>>> import numpy as np
>>> import numpy.linalg as la
>>> np.set_printoptions(suppress=True, linewidth=100)
>>> basis = 5 * np.array([[-0.1, -1.6, 0.0, -1.1, 0.0],
...     [-1.5, 0.5, -1.7, 0.4, -0.7],
...     [-1.5, 0.2, -1.3, 0.7, 0.1]])
>>> rng = np.random.default_rng(91)
>>> labels = rng.integers(0, 3, 15)
>>> arr = basis[labels] + rng.normal(size=(15, 5))
>>> arr.round(2)
array([[-8.12,  0.41, -5.84,  4.24,  0.58],
       [ 0.91, -8.83,  0.6 , -4.63,  1.85],
       [-6.99,  2.35, -7.82,  2.07, -2.96],
       [-6.47,  1.25, -6.5 ,  3.98,  0.93],
       [-0.96, -8.75,  1.29, -4.69,  0.55],
       [-6.9 ,  2.53, -6.01,  3.25,  1.55],
       [-6.76,  2.44, -5.01,  3.34, -0.14],
       [-1.8 , -6.92, -1.99, -3.96, -1.72],
       [-7.43,  2.88, -6.8 ,  2.64, -4.76],
       [-6.86, -0.87, -6.75,  2.7 ,  0.06],
       [-1.7 , -6.7 ,  0.01, -6.57, -1.28],
       [-6.88,  2.1 , -6.77,  3.42,  0.3 ],
       [-6.78,  1.88, -5.25,  4.16,  0.79],
       [-1.87, -6.38, -0.74, -4.58, -1.56],
       [-7.76,  0.79, -6.39,  3.42, -0.4 ]])
>>> Y = np.c_[arr[:, :3] @ np.array([[1, 3, 3], [0, 2, -3], [0, -1, -2]]), np.array([2, 0, 2, -1, 0, 1, 0, 1, -3, 1, -1, 1, 2, -1, 0])]
>>> Y.round(2)
array([[ -8.12, -17.71, -13.9 ,   2.  ],
       [  0.91, -15.54,  28.03,   0.  ],
       [ -6.99,  -8.43, -12.37,   2.  ],
       [ -6.47, -10.42, -10.18,  -1.  ],
       [ -0.96, -21.68,  20.8 ,   0.  ],
       [ -6.9 ,  -9.64, -16.27,   1.  ],
       [ -6.76, -10.38, -17.56,   0.  ],
       [ -1.8 , -17.26,  19.33,   1.  ],
       [ -7.43,  -9.74, -17.35,  -3.  ],
       [ -6.86, -15.58,  -4.49,   1.  ],
       [ -1.7 , -18.51,  14.97,  -1.  ],
       [ -6.88,  -9.68, -13.39,   1.  ],
       [ -6.78, -11.34, -15.47,   2.  ],
       [ -1.87, -17.63,  15.02,  -1.  ],
       [ -7.76, -15.3 , -12.86,   0.  ]])
>>> la.matrix_rank(Y)
np.int64(4)
>>> u, g = arr[7], arr[11]
>>> round(u @ g, 2)
np.float64(-2.68)
>>> round(float(u @ u), 2)
73.73
>>> pr = (u @ g) / (u @ u) * u
>>> np.round(g - pr, 2)
array([-6.95,  1.84, -6.84,  3.28,  0.24])
>>> np.round(la.norm(u + g) ** 2 + la.norm(u - g) ** 2, 2)
np.float64(366.14)
>>> pr.round(2)
array([0.07, 0.25, 0.07, 0.14, 0.06])
>>> la.matrix_rank(np.outer(u, g))
np.int64(1)
>>> data = np.loadtxt("out17.csv", delimiter=",")
>>> data
array([[-12.,  -6.,  -9., -12.,  -9.,  -6.,  -9.,  -6., -15.,  -3.],
       [  4.,   2.,   3.,   4.,   3.,   2.,   3.,   2.,   5.,   1.],
       [  0.,   0.,   0.,   0.,   0.,   0.,   0.,   0.,   0.,   0.],
       [  8.,   4.,   6.,   8.,   6.,   4.,   6.,   4.,  10.,   2.],
       [-12.,  -6.,  -9., -12.,  -9.,  -6.,  -9.,  -6., -15.,  -3.],
       [ -8.,  -4.,  -6.,  -8.,  -6.,  -4.,  -6.,  -4., -10.,  -2.],
       [ -4.,  -2.,  -3.,  -4.,  -3.,  -2.,  -3.,  -2.,  -5.,  -1.],
       [  8.,   4.,   6.,   8.,   6.,   4.,   6.,   4.,  10.,   2.],
       [ 12.,   6.,   9.,  12.,   9.,   6.,   9.,   6.,  15.,   3.],
       [  8.,   4.,   6.,   8.,   6.,   4.,   6.,   4.,  10.,   2.]])
>>> U, sigma, vt = la.svd(data)
>>> np.argmax(sigma[:-1] / (sigma[1:] + 1e-6)) + 1
np.int64(1)
>>> Y = U[:, :1] @ np.diag(sigma[:1]) @ vt[:1]
>>> np.round(la.norm(data - Y) / la.norm(data), 2)
np.float64(0.0)
>>> la.matrix_rank(Y)
np.int64(1)
>>> round(float(np.abs(data - Y).max()), 2)
0.0
>>> Y.round(2)
array([[-12.,  -6.,  -9., -12.,  -9.,  -6.,  -9.,  -6., -15.,  -3.],
       [  4.,   2.,   3.,   4.,   3.,   2.,   3.,   2.,   5.,   1.],
       [  0.,   0.,   0.,   0.,   0.,   0.,   0.,   0.,   0.,   0.],
       [  8.,   4.,   6.,   8.,   6.,   4.,   6.,   4.,  10.,   2.],
       [-12.,  -6.,  -9., -12.,  -9.,  -6.,  -9.,  -6., -15.,  -3.],
       [ -8.,  -4.,  -6.,  -8.,  -6.,  -4.,  -6.,  -4., -10.,  -2.],
       [ -4.,  -2.,  -3.,  -4.,  -3.,  -2.,  -3.,  -2.,  -5.,  -1.],
       [  8.,   4.,   6.,   8.,   6.,   4.,   6.,   4.,  10.,   2.],
       [ 12.,   6.,   9.,  12.,   9.,   6.,   9.,   6.,  15.,   3.],
       [  8.,   4.,   6.,   8.,   6.,   4.,   6.,   4.,  10.,   2.]])
>>> vec = np.array([1, 2, 2, 1, 2, 2, 1, 1, 2, 0])
>>> np.round(Y @ np.ones(10), 2)
array([-87.,  29.,   0.,  58., -87., -58., -29.,  58.,  87.,  58.])
>>> (Y @ vec).argmax()
np.int64(8)
>>> np.round(Y @ np.eye(10)[9], 2)
array([-3.,  1.,  0.,  2., -3., -2., -1.,  2.,  3.,  2.])
>>> M = np.load("w.npy")
>>> M
array([[0, 2, 0, 0, 0, 0, 0, 0, 0],
       [0, 0, 0, 0, 1, 0, 1, 0, 0],
       [3, 0, 1, 0, 0, 0, 0, 3, 2]])
>>> vec = np.array([1, 0, 2, 4, 4, 0, 2, 0, 3])
>>> np.einsum("ij,j->i", M, vec)
array([ 0,  6, 11])
>>> (M * vec).sum(axis=1)
array([ 0,  6, 11])
>>> (M @ vec).argmax()
np.int64(2)
>>> M @ vec
array([ 0,  6, 11])
>>> M.shape
(3, 9)
>>> la.matrix_rank(M)
np.int64(3)
>>> M[:, 9]
Traceback (most recent call last):
  File "<python-input-41>", line 1, in <module>
    M[:, 9]
    ~^^^^^^
IndexError: index 9 is out of bounds for axis 1 with size 9
>>> np.abs(M).max()
np.int64(3)
>>> M.sum(axis=0)
array([3, 2, 1, 0, 1, 0, 1, 3, 2])
>>> M.sum(axis=1)
array([2, 2, 9])
>>> M - M[0]
array([[ 0,  0,  0,  0,  0,  0,  0,  0,  0],
       [ 0, -2,  0,  0,  1,  0,  1,  0,  0],
       [ 3, -2,  1,  0,  0,  0,  0,  3,  2]])
>>> np.round(M.mean(axis=0), 2)
array([1.  , 0.67, 0.33, 0.  , 0.33, 0.  , 0.33, 1.  , 0.67])
>>> Y = M + rng.integers(-2, 3, (3, 1)) @ rng.integers(-2, 3, (1, 9))
>>> Y
array([[ 0,  4,  4, -2,  4,  2,  4,  2,  2],
       [ 0, -2, -4,  2, -3, -2, -3, -2, -2],
       [ 3, -1, -1,  1, -2, -1, -2,  2,  1]])
>>> la.matrix_rank(Y - M, tol=1e-8)
np.int64(1)
>>> np.round(la.svd(Y - M, compute_uv=False), 2) + 0
array([12.37,  0.  ,  0.  ])
>>> Y - M
array([[ 0,  2,  4, -2,  4,  2,  4,  2,  2],
       [ 0, -2, -4,  2, -4, -2, -4, -2, -2],
       [ 0, -1, -2,  1, -2, -1, -2, -1, -1]])
>>> labels = rng.integers(0, 3, 6)
>>> J = (labels[:, None] == labels) * 5 + np.eye(6)
>>> J
array([[6., 0., 5., 0., 0., 0.],
       [0., 6., 0., 0., 0., 0.],
       [5., 0., 6., 0., 0., 0.],
       [0., 0., 0., 6., 5., 5.],
       [0., 0., 0., 5., 6., 5.],
       [0., 0., 0., 5., 5., 6.]])
>>> r = la.matrix_rank(data)
>>> r
np.int64(1)
>>> N = la.svd(data)[2][r:].T
>>> np.allclose(data @ N, 0)
True
>>> [int(la.matrix_rank(data[:i])) for i in range(1, len(data) + 1)]
[1, 1, 1, 1, 1, 1, 1, 1, 1, 1]
>>> np.round(N @ N.T, 2)
array([[ 0.84, -0.08, -0.12, -0.16, -0.12, -0.08, -0.12, -0.08, -0.21, -0.04],
       [-0.08,  0.96, -0.06, -0.08, -0.06, -0.04, -0.06, -0.04, -0.1 , -0.02],
       [-0.12, -0.06,  0.91, -0.12, -0.09, -0.06, -0.09, -0.06, -0.15, -0.03],
       [-0.16, -0.08, -0.12,  0.84, -0.12, -0.08, -0.12, -0.08, -0.21, -0.04],
       [-0.12, -0.06, -0.09, -0.12,  0.91, -0.06, -0.09, -0.06, -0.15, -0.03],
       [-0.08, -0.04, -0.06, -0.08, -0.06,  0.96, -0.06, -0.04, -0.1 , -0.02],
       [-0.12, -0.06, -0.09, -0.12, -0.09, -0.06,  0.91, -0.06, -0.15, -0.03],
       [-0.08, -0.04, -0.06, -0.08, -0.06, -0.04, -0.06,  0.96, -0.1 , -0.02],
       [-0.21, -0.1 , -0.15, -0.21, -0.15, -0.1 , -0.15, -0.1 ,  0.74, -0.05],
       [-0.04, -0.02, -0.03, -0.04, -0.03, -0.02, -0.03, -0.02, -0.05,  0.99]])
